% python3 -q
>>> import numpy as np
>>> np.set_printoptions(suppress=True, linewidth=140)
>>> def tidy(a):
...     return np.round(a, 2) + 0
... 
>>> M = np.loadtxt("m.csv", delimiter=",")
>>> tidy(M)
array([[ 55.36,  -9.96,  25.56,   7.84],
       [ 53.4 ,  -9.82,  24.24,   7.36],
       [ 43.08,  -9.02,  17.43,   4.95],
       [ 39.03,  -8.67,  14.86,   4.08],
       [ 29.6 ,  -7.75,   9.15,   2.26],
       [ 24.9 ,  -7.21,   6.5 ,   1.48],
       [  9.33,  -4.62,  -0.54,  -0.05],
       [  7.61,  -4.16,  -1.  ,  -0.07],
       [  4.94,  -3.3 ,  -1.41,   0.  ],
       [  4.43,  -3.09,  -1.44,   0.03],
       [  4.35,  -3.06,  -1.44,   0.04],
       [  3.79,  -2.82,  -1.43,   0.08],
       [  3.33,  -2.6 ,  -1.4 ,   0.11],
       [  2.39,  -2.09,  -1.24,   0.18],
       [  1.13,  -1.19,  -0.76,   0.23],
       [ -0.06,   0.07,   0.04,  -0.03],
       [ -0.06,   0.07,   0.04,  -0.03],
       [ -0.71,   0.93,   0.46,  -0.57],
       [ -1.2 ,   1.55,   0.59,  -1.19],
       [ -3.13,   3.25,  -0.27,  -4.24],
       [ -5.45,   4.43,  -2.38,  -7.78],
       [-10.38,   5.96,  -7.71, -14.54],
       [-10.53,   5.99,  -7.89, -14.74],
       [-16.91,   7.26, -15.18, -22.64],
       [-17.32,   7.33, -15.65, -23.13],
       [-19.88,   7.73, -18.62, -26.13],
       [-31.67,   9.19, -32.32, -39.23],
       [-37.64,   9.78, -39.26, -45.55]])
>>> # rank 3
>>> np.linalg.matrix_rank(M)
np.int64(3)
>>> tidy(np.linalg.norm(M))
np.float64(164.79)
>>> np.zeros(28, 4)
Traceback (most recent call last):
  File "<python-input-8>", line 1, in <module>
    np.zeros(28, 4)
    ~~~~~~~~^^^^^^^
TypeError: Cannot interpret '4' as a data type
>>> tidy(np.abs(M).max())
np.float64(55.36)
>>> np.count_nonzero(M)
np.int64(112)
>>> theta = np.deg2rad(15)
>>> W0 = np.eye(12)
>>> W0[np.ix_([6, 2], [6, 2])] = [[np.cos(theta), -np.sin(theta)], [np.sin(theta), np.cos(theta)]]
>>> tidy(W0)
array([[ 1.  ,  0.  ,  0.  ,  0.  ,  0.  ,  0.  ,  0.  ,  0.  ,  0.  ,  0.  ,  0.  ,  0.  ],
       [ 0.  ,  1.  ,  0.  ,  0.  ,  0.  ,  0.  ,  0.  ,  0.  ,  0.  ,  0.  ,  0.  ,  0.  ],
       [ 0.  ,  0.  ,  0.97,  0.  ,  0.  ,  0.  ,  0.26,  0.  ,  0.  ,  0.  ,  0.  ,  0.  ],
       [ 0.  ,  0.  ,  0.  ,  1.  ,  0.  ,  0.  ,  0.  ,  0.  ,  0.  ,  0.  ,  0.  ,  0.  ],
       [ 0.  ,  0.  ,  0.  ,  0.  ,  1.  ,  0.  ,  0.  ,  0.  ,  0.  ,  0.  ,  0.  ,  0.  ],
       [ 0.  ,  0.  ,  0.  ,  0.  ,  0.  ,  1.  ,  0.  ,  0.  ,  0.  ,  0.  ,  0.  ,  0.  ],
       [ 0.  ,  0.  , -0.26,  0.  ,  0.  ,  0.  ,  0.97,  0.  ,  0.  ,  0.  ,  0.  ,  0.  ],
       [ 0.  ,  0.  ,  0.  ,  0.  ,  0.  ,  0.  ,  0.  ,  1.  ,  0.  ,  0.  ,  0.  ,  0.  ],
       [ 0.  ,  0.  ,  0.  ,  0.  ,  0.  ,  0.  ,  0.  ,  0.  ,  1.  ,  0.  ,  0.  ,  0.  ],
       [ 0.  ,  0.  ,  0.  ,  0.  ,  0.  ,  0.  ,  0.  ,  0.  ,  0.  ,  1.  ,  0.  ,  0.  ],
       [ 0.  ,  0.  ,  0.  ,  0.  ,  0.  ,  0.  ,  0.  ,  0.  ,  0.  ,  0.  ,  1.  ,  0.  ],
       [ 0.  ,  0.  ,  0.  ,  0.  ,  0.  ,  0.  ,  0.  ,  0.  ,  0.  ,  0.  ,  0.  ,  1.  ]])
>>> rng = np.random.default_rng(54592)
>>> labels = rng.permutation(12)
>>> labels
array([ 1,  5,  4,  3,  9, 10,  2, 11,  6,  7,  8,  0])
>>> A2 = W0[labels][:, labels]
>>> tidy(np.linalg.det(A2)), tidy(np.linalg.det(W0[labels]))
(np.float64(1.0), np.float64(1.0))
>>> tidy(np.trace(A2))
np.float64(11.93)
>>> tidy(np.linalg.norm(W0[10] - W0[3]))
np.float64(1.41)
>>> np.linalg.norm(W0, axis=1).argmax()
np.int64(0)
>>> basis = 3 * np.array([[0.4, -1.2, 0.0, 0.3, -0.5, -0.1],
...     [0.4, -0.3, -0.2, 0.6, -0.8, 1.1],
...     [-0.4, 1.2, -0.8, 0.8, 0.1, -3.2]])
>>> labels = rng.integers(0, 3, 31)
>>> feats = basis[labels] + rng.normal(size=(31, 6))
>>> tidy(feats)
array([[ -2.45,   4.06,  -3.92,   3.89,  -0.45, -10.6 ],
       [ -0.25,   2.37,  -1.99,   2.74,  -0.29,  -8.51],
       [ -0.25,  -2.88,  -0.27,   3.  ,  -1.75,   0.65],
       [ -0.1 ,  -3.88,   2.2 ,   1.4 ,  -3.74,  -0.76],
       [  1.79,  -0.9 ,   0.26,   1.67,  -2.72,   3.61],
       [ -2.55,   4.49,  -1.87,  -0.24,   1.47,  -8.63],
       [  2.34,  -0.51,  -1.06,   1.68,  -1.52,   3.24],
       [  1.71,  -3.97,   1.46,   3.08,  -0.16,  -0.56],
       [ -1.22,   3.2 ,  -1.87,   1.9 ,   1.55,  -8.63],
       [  1.67,  -4.88,  -0.51,  -0.86,  -2.93,  -0.89],
       [  0.18,  -1.45,  -0.6 ,  -0.13,  -1.75,   3.12],
       [ -1.35,   1.39,  -2.31,   0.84,   0.84,  -9.18],
       [  1.94,  -0.88,   0.65,   1.32,  -1.76,   4.06],
       [ -0.86,  -3.9 ,  -0.05,   0.84,  -0.69,  -1.44],
       [  1.09,  -4.44,   0.19,   0.29,  -1.3 ,  -0.7 ],
       [  2.1 ,  -0.41,  -0.09,   2.57,  -1.94,   3.68],
       [  1.91,  -0.59,  -1.73,   2.07,  -2.03,   3.57],
       [ -1.04,  -0.24,  -2.37,   1.31,  -2.01,   4.37],
       [ -1.72,   4.6 ,  -1.42,   2.78,  -0.19,  -8.98],
       [ -0.42,   4.74,  -2.8 ,   2.62,   2.57,  -9.25],
       [  2.71,  -4.11,   0.54,   1.69,  -0.46,  -0.58],
       [  1.44,  -3.53,  -0.03,   1.34,  -2.72,  -0.7 ],
       [  0.32,  -0.16,  -1.92,   0.91,  -2.06,   4.36],
       [ -0.51,   0.17,   1.52,   2.95,  -0.83,   3.53],
       [  1.07,  -0.88,  -0.87,   5.06,  -3.18,   4.27],
       [  0.95,  -0.89,  -0.14,   2.84,  -2.99,   2.32],
       [  0.32,  -3.14,  -0.13,   1.34,  -0.98,  -1.33],
       [  1.23,  -0.86,  -1.47,   2.99,  -3.5 ,   4.59],
       [  1.37,  -0.45,  -0.38,   2.5 ,  -3.25,   3.67],
       [ -1.03,   3.43,  -2.67,   2.24,  -0.89, -10.95],
       [ -0.49,   4.31,  -3.12,   2.21,  -0.62, -10.03]])
>>> x = np.array([0, 2, 2, 1, 2, 2])
>>> y = feats @ x
>>> tidy(np.linalg.pinv(feats) @ feats)
array([[1., 0., 0., 0., 0., 0.],
       [0., 1., 0., 0., 0., 0.],
       [0., 0., 1., 0., 0., 0.],
       [0., 0., 0., 1., 0., 0.],
       [0., 0., 0., 0., 1., 0.],
       [0., 0., 0., 0., 0., 1.]])
>>> try:
...     np.linalg.solve(feats, y)
... except np.linalg.LinAlgError as e:
...     print(e)
... 
Last 2 dimensions of the array must be square
>>> tidy(np.linalg.solve(feats.T @ feats, feats.T @ y))
array([0., 2., 2., 1., 2., 2.])
>>> y = y + 0.05 * rng.normal(size=31)
>>> tidy(y)
array([-18.05, -14.01,  -5.53, -11.02,   2.24,  -9.34,   2.03,  -3.47,  -9.66, -19.38,  -1.58, -17.65,   5.37, -11.38, -12.17,   4.95,
         0.53,   0.81,  -9.05,  -6.88,  -7.58, -12.66,   1.33,  11.7 ,   3.78,  -0.52,  -9.8 ,   0.48,   1.66, -19.86, -16.77])
>>> c, *_ = np.linalg.lstsq(feats, y)
>>> tidy(c)
array([0.  , 2.01, 2.01, 1.  , 2.  , 2.  ])
>>> A2 = np.array([[8, 9, 5, 1, 7, 4, 2],
...     [0, 9, 2, 6, 7, 3, 1],
...     [0, 5, 0, 9, 9, 2, 4],
...     [1, 7, 0, 4, 3, 5, 8],
...     [9, 9, 1, 5, 5, 9, 3],
...     [4, 0, 5, 6, 1, 7, 0],
...     [3, 3, 8, 9, 9, 4, 6]])
>>> basis = np.array([[0, -1], [2, -1]])
>>> F = np.block([[A2, np.zeros((7, 2))], [np.zeros((2, 7)), basis]])
>>> F
array([[ 8.,  9.,  5.,  1.,  7.,  4.,  2.,  0.,  0.],
       [ 0.,  9.,  2.,  6.,  7.,  3.,  1.,  0.,  0.],
       [ 0.,  5.,  0.,  9.,  9.,  2.,  4.,  0.,  0.],
       [ 1.,  7.,  0.,  4.,  3.,  5.,  8.,  0.,  0.],
       [ 9.,  9.,  1.,  5.,  5.,  9.,  3.,  0.,  0.],
       [ 4.,  0.,  5.,  6.,  1.,  7.,  0.,  0.,  0.],
       [ 3.,  3.,  8.,  9.,  9.,  4.,  6.,  0.,  0.],
       [ 0.,  0.,  0.,  0.,  0.,  0.,  0.,  0., -1.],
       [ 0.,  0.,  0.,  0.,  0.,  0.,  0.,  2., -1.]])
>>> # 2 blocks once reordered
>>> A2 = F / np.linalg.norm(F, axis=1, keepdims=True)
>>> gram = A2 @ A2.T
>>> tidy(gram)
array([[1.  , 0.77, 0.6 , 0.67, 0.89, 0.56, 0.72, 0.  , 0.  ],
       [0.77, 1.  , 0.89, 0.76, 0.76, 0.49, 0.77, 0.  , 0.  ],
       [0.6 , 0.89, 1.  , 0.76, 0.66, 0.47, 0.84, 0.  , 0.  ],
       [0.67, 0.76, 0.76, 1.  , 0.79, 0.46, 0.7 , 0.  , 0.  ],
       [0.89, 0.76, 0.66, 0.79, 1.  , 0.71, 0.69, 0.  , 0.  ],
       [0.56, 0.49, 0.47, 0.46, 0.71, 1.  , 0.74, 0.  , 0.  ],
       [0.72, 0.77, 0.84, 0.7 , 0.69, 0.74, 1.  , 0.  , 0.  ],
       [0.  , 0.  , 0.  , 0.  , 0.  , 0.  , 0.  , 1.  , 0.45],
       [0.  , 0.  , 0.  , 0.  , 0.  , 0.  , 0.  , 0.45, 1.  ]])
>>> (np.abs(gram) > 0.9).astype(int)
array([[1, 0, 0, 0, 0, 0, 0, 0, 0],
       [0, 1, 0, 0, 0, 0, 0, 0, 0],
       [0, 0, 1, 0, 0, 0, 0, 0, 0],
       [0, 0, 0, 1, 0, 0, 0, 0, 0],
       [0, 0, 0, 0, 1, 0, 0, 0, 0],
       [0, 0, 0, 0, 0, 1, 0, 0, 0],
       [0, 0, 0, 0, 0, 0, 1, 0, 0],
       [0, 0, 0, 0, 0, 0, 0, 1, 0],
       [0, 0, 0, 0, 0, 0, 0, 0, 1]])
>>> tidy(gram[5])
array([0.56, 0.49, 0.47, 0.46, 0.71, 1.  , 0.74, 0.  , 0.  ])
>>> arr = np.load("data.npy")
>>> arr
array([[ 1,  0,  0,  0,  0,  0,  0],
       [ 0,  1,  0,  0,  0,  0,  0],
       [ 0, -1,  1,  0,  0,  0,  0],
       [ 2,  2,  0,  1,  0,  0,  0],
       [ 0,  0,  0,  1,  1,  0,  0],
       [-2,  1, -2,  1,  1,  1,  0],
       [ 2, -1,  0,  0,  1, -1,  1]])
>>> W1 = np.array([[6, -7, 3],
...     [-4, -2, 9],
...     [-5, -4, 1],
...     [-2, 8, -4],
...     [-6, 0, 0],
...     [-4, 0, 1],
...     [5, -5, -2]])
>>> c = np.array([-3, -2, -2])
>>> H = np.maximum(arr @ W1 + c, 0)
>>> H
array([[ 3,  0,  1],
       [ 0,  0,  7],
       [ 0,  0,  0],
       [ 0,  0, 18],
       [ 0,  6,  0],
       [ 0, 26,  0],
       [16,  0,  0]])
>>> basis = np.array([[0, 2], [1, 0], [2, 0]])
>>> (H @ basis).round(6).argmax(axis=1)
array([1, 0, 0, 0, 0, 0, 1])
>>> np.allclose(arr, arr.T)
False
>>> (arr + arr.T) / 2
array([[ 1. ,  0. ,  0. ,  1. ,  0. , -1. ,  1. ],
       [ 0. ,  1. , -0.5,  1. ,  0. ,  0.5, -0.5],
       [ 0. , -0.5,  1. ,  0. ,  0. , -1. ,  0. ],
       [ 1. ,  1. ,  0. ,  1. ,  0.5,  0.5,  0. ],
       [ 0. ,  0. ,  0. ,  0.5,  1. ,  0.5,  0.5],
       [-1. ,  0.5, -1. ,  0.5,  0.5,  1. , -0.5],
       [ 1. , -0.5,  0. ,  0. ,  0.5, -0.5,  1. ]])
>>> np.linalg.matrix_power(arr, 3)
array([[ 1,  0,  0,  0,  0,  0,  0],
       [ 0,  1,  0,  0,  0,  0,  0],
       [ 0, -3,  1,  0,  0,  0,  0],
       [ 6,  6,  0,  1,  0,  0,  0],
       [ 6,  6,  0,  3,  1,  0,  0],
       [ 2, 17, -6,  6,  3,  1,  0],
       [12, -8,  6, -1,  0, -3,  1]])
>>> tidy(np.sort(np.abs(np.linalg.eigvals(arr))))
array([1., 1., 1., 1., 1., 1., 1.])
>>> (arr - arr.T) / 2
array([[ 0. ,  0. ,  0. , -1. ,  0. ,  1. , -1. ],
       [ 0. ,  0. ,  0.5, -1. ,  0. , -0.5,  0.5],
       [ 0. , -0.5,  0. ,  0. ,  0. ,  1. ,  0. ],
       [ 1. ,  1. ,  0. ,  0. , -0.5, -0.5,  0. ],
       [ 0. ,  0. ,  0. ,  0.5,  0. , -0.5, -0.5],
       [-1. ,  0.5, -1. ,  0.5,  0.5,  0. ,  0.5],
       [ 1. , -0.5,  0. ,  0. ,  0.5, -0.5,  0. ]])
>>> labels = rng.permutation(7)
>>> A2 = arr[:, labels] * rng.choice([-1, 1], 7)
>>> A2
array([[ 0,  1,  0,  0,  0,  0,  0],
       [ 1,  0,  0,  0,  0,  0,  0],
       [-1,  0, -1,  0,  0,  0,  0],
       [ 2,  2,  0, -1,  0,  0,  0],
       [ 0,  0,  0, -1, -1,  0,  0],
       [ 1, -2,  2, -1, -1,  0,  1],
       [-1,  2,  0,  0, -1, -1, -1]])
>>> left, _, Vt = np.linalg.svd(arr.T @ A2)
>>> tidy(left @ Vt)
array([[ 0.,  1.,  0.,  0.,  0.,  0.,  0.],
       [ 1.,  0.,  0.,  0.,  0.,  0.,  0.],
       [ 0.,  0., -1.,  0.,  0.,  0.,  0.],
       [ 0.,  0.,  0., -1.,  0.,  0.,  0.],
       [ 0.,  0.,  0.,  0., -1.,  0.,  0.],
       [ 0.,  0.,  0.,  0.,  0.,  0.,  1.],
       [ 0.,  0.,  0.,  0.,  0., -1.,  0.]])
>>> tidy(np.linalg.lstsq(arr, A2)[0])
array([[ 0.,  1.,  0.,  0.,  0.,  0.,  0.],
       [ 1.,  0.,  0.,  0.,  0.,  0.,  0.],
       [ 0.,  0., -1.,  0.,  0.,  0.,  0.],
       [ 0.,  0.,  0., -1.,  0.,  0.,  0.],
       [ 0.,  0.,  0.,  0., -1.,  0.,  0.],
       [ 0.,  0.,  0.,  0.,  0.,  0.,  1.],
       [ 0.,  0.,  0.,  0.,  0., -1.,  0.]])
